% python3 -q
>>> import numpy as np
>>> np.set_printoptions(suppress=True, linewidth=100)
>>> tidy = lambda a: np.round(a, 3) + 0
>>> W0 = np.array([[-2.0, 2.0, 0.0, 0.0],
...     [2.0, -5.0, 2.0, 0.0],
...     [0.0, 2.0, 5.0, 2.0],
...     [0.0, 0.0, 2.0, 3.0]])
>>> x = np.array([0, 0, 1, 0])
>>> target = W0 @ x
>>> target
array([0., 2., 5., 2.])
>>> tidy(np.linalg.solve(W0, target))
array([0., 0., 1., 0.])
>>> tidy(np.linalg.solve(W0.T, W0[0]))
array([1., 0., 0., 0.])
>>> tidy(np.linalg.solve(W0, 4 * target))
array([0., 0., 4., 0.])
>>> tidy(np.linalg.solve(W0, W0[:, 1]))
array([0., 1., 0., 0.])
>>> np.allclose(W0, W0.T)
True
>>> W0 @ W0
array([[  8., -14.,   4.,   0.],
       [-14.,  33.,   0.,   4.],
       [  4.,   0.,  33.,  16.],
       [  0.,   4.,  16.,  13.]])
>>> np.allclose(W0 @ W0.T, W0.T @ W0)
True
>>> tidy(np.linalg.det(W0))
np.float64(90.0)
>>> E = np.load("out17.npy")
>>> E
array([[-2,  0,  0,  0,  0],
       [ 0,  2,  0,  0,  0],
       [ 0,  0,  2,  0,  0],
       [ 0,  0,  0,  2,  0],
       [ 0,  0,  0,  0,  2]])
>>> evals, V = np.linalg.eigh(W0)
>>> tidy(np.linalg.eigvalsh(W0 + 3 * np.eye(4)))
array([-3.299,  1.863,  4.932,  9.504])
>>> tidy(V.T @ V)
array([[1., 0., 0., 0.],
       [0., 1., 0., 0.],
       [0., 0., 1., 0.],
       [0., 0., 0., 1.]])
>>> tidy(np.abs(V[:, -1]))
array([0.037, 0.155, 0.857, 0.489])
>>> K = np.loadtxt("a.csv", delimiter=",")
>>> tidy(K)
array([[-0.162, -0.075,  0.984],
       [-0.162, -0.981, -0.102],
       [ 0.973, -0.176,  0.147]])
>>> rng = np.random.default_rng(27)
>>> idx = rng.permutation(3)
>>> idx
array([0, 2, 1])
>>> out = K[idx][:, idx]
>>> np.allclose(out, K)
False
>>> tidy(np.linalg.det(out)), tidy(np.linalg.det(K[idx]))
(np.float64(1.0), np.float64(-1.0))
>>> tidy(np.trace(out))
np.float64(-0.997)
>>> hat = np.triu(np.array([[-5, 7, 1, -7], [-1, -1, -5, -5], [0, -9, -2, -7], [-4, -9, 8, 3]]), 1) + np.eye(4)
>>> out = hat @ W0 @ np.linalg.inv(hat)
>>> out
array([[   12.,  -115.,  -582., -4584.],
       [    2.,   -29.,  -180., -1416.],
       [    0.,     2.,     1.,    -2.],
       [    0.,     0.,     2.,    17.]])
>>> np.trace(out), np.trace(W0)
(np.float64(1.0), np.float64(1.0))
>>> hat @ W0 - W0 @ hat
array([[ 14., -19.,  17., -23.],
       [  0., -24., -62., -22.],
       [  0.,   0.,  -4.,  24.],
       [  0.,   0.,   0.,  14.]])
>>> tidy(np.poly(out))
array([  1.,  -1., -43.,  33.,  90.])
